$ ipython --no-banner

In [1]: import numpy as np

In [2]: import numpy.linalg as la

In [3]: np.set_printoptions(precision=2, suppress=True, linewidth=140, sign=" ")

In [4]: X = np.load("dump.npy")

In [5]: print(X)
[[ 2. -2. -4.  6.]
 [-2. -1.  2. -3.]
 [-4.  2.  2. -6.]
 [ 6. -3. -6.  7.]]

In [6]: # equal to its transpose

In [7]: f = np.array([0, 1, 2, 1])

In [8]: B = X + np.outer(f, np.eye(4)[1])

In [9]: print(B)
[[ 2. -2. -4.  6.]
 [-2.  0.  2. -3.]
 [-4.  4.  2. -6.]
 [ 6. -2. -6.  7.]]

In [10]: print(la.matrix_rank(la.inv(B) - la.inv(X), tol=1e-8))
1

In [11]: print(la.matrix_rank(B - X))
1

In [12]: vals, vecs = la.eig(B)

In [13]: print(np.sort(la.eigvals(B @ B)))
[   1.25+0.j    4.  -0.j    4.  +0.j  259.75+0.j]

In [14]: print([round(float(la.det(X[:i, :i])), 2) + 0 for i in range(1, 5)])
[2.0, -6.0, 28.0, -128.0]

In [15]: m1 = np.loadtxt("test2.csv", delimiter=",")

In [16]: print(m1)
[[ 4. -2.  6. -2.]
 [-2.  1. -3.  1.]
 [ 6. -3.  9. -3.]
 [-2.  1. -3.  1.]]

In [17]: f, g = m1[0], m1[2]

In [18]: print(f @ f)
60.0

In [19]: pr = (f @ g) / (f @ f) * f

In [20]: print(g - pr)
[ 0.  0.  0.  0.]

In [21]: print((g - pr) @ f)
0.0

In [22]: print(np.outer(f, g))
[[ 24. -12.  36. -12.]
 [-12.   6. -18.   6.]
 [ 36. -18.  54. -18.]
 [-12.   6. -18.   6.]]

In [23]: B = m1 / np.sqrt((m1 ** 2).mean(axis=1, keepdims=True))

In [24]: print(la.matrix_rank(m1 - m1.mean(axis=1, keepdims=True)))
1

In [25]: print(la.matrix_rank(B) == la.matrix_rank(m1))
True

In [26]: print(la.norm(B, axis=1))
[ 2.  2.  2.  2.]

In [27]: print(np.round(np.trace(la.pinv(m1) @ m1), 2))
1.0

In [28]: print(np.abs(np.diag(la.qr(m1)[1])) > 1e-9)
[ True False False False]

In [29]: print(la.lstsq(m1[:-1].T, m1[-1])[2])
1

In [30]: rk = la.matrix_rank(m1)

In [31]: print(rk)
1

In [32]: null = la.svd(m1)[2][rk:].T

In [33]: print(np.round(m1 @ null, 2) + 0)
[[ 0.  0.  0.]
 [ 0.  0.  0.]
 [ 0.  0.  0.]
 [ 0.  0.  0.]]

In [34]: print(null @ null.T)
[[ 0.73  0.13 -0.4   0.13]
 [ 0.13  0.93  0.2  -0.07]
 [-0.4   0.2   0.4   0.2 ]
 [ 0.13 -0.07  0.2   0.93]]

In [35]: print(np.allclose(m1 @ null, 0))
True

In [36]: print([int(la.matrix_rank(m1[:i])) for i in range(1, len(m1) + 1)])
[1, 1, 1, 1]

In [37]: E = np.loadtxt("sample10.csv", delimiter=",")

In [38]: print(E)
[[ 1.    0.    0.    0.  ]
 [ 0.    1.    0.    0.  ]
 [ 0.    0.    0.97  0.26]
 [ 0.    0.   -0.26  0.97]]

In [39]: # 3 groups of indices that never mix

In [40]: x = np.array([0, -4, -1, 0])

In [41]: h1 = np.maximum(E @ x, 0)

In [42]: print(np.tanh(E @ x))
[ 0.   -1.   -0.75  0.25]

In [43]: print(E * (h1 > 1e-9)[:, None])
[[ 0.    0.    0.    0.  ]
 [ 0.    0.    0.    0.  ]
 [ 0.    0.    0.    0.  ]
 [ 0.    0.   -0.26  0.97]]

In [44]: print(np.flatnonzero(h1 > 1e-9))
[ 3]

In [45]: print(np.maximum(E @ x, 0) - np.maximum(-E @ x, 0))
[ 0.   -4.   -0.97  0.26]

In [46]: print(h1)
[ 0.    0.    0.    0.26]

In [47]: f = np.array([3, 2])

In [48]: print(np.array([np.convolve(row, f, "same") for row in E]))
[[ 3.    2.    0.    0.  ]
 [ 0.    3.    2.    0.  ]
 [ 0.    0.    2.9   2.71]
 [ 0.    0.   -0.78  2.38]]

In [49]: print(np.convolve(E[1], f))
[ 0.  3.  2.  0.  0.]

In [50]: print(np.polyval(f, E[1]))
[ 2.  5.  2.  2.]
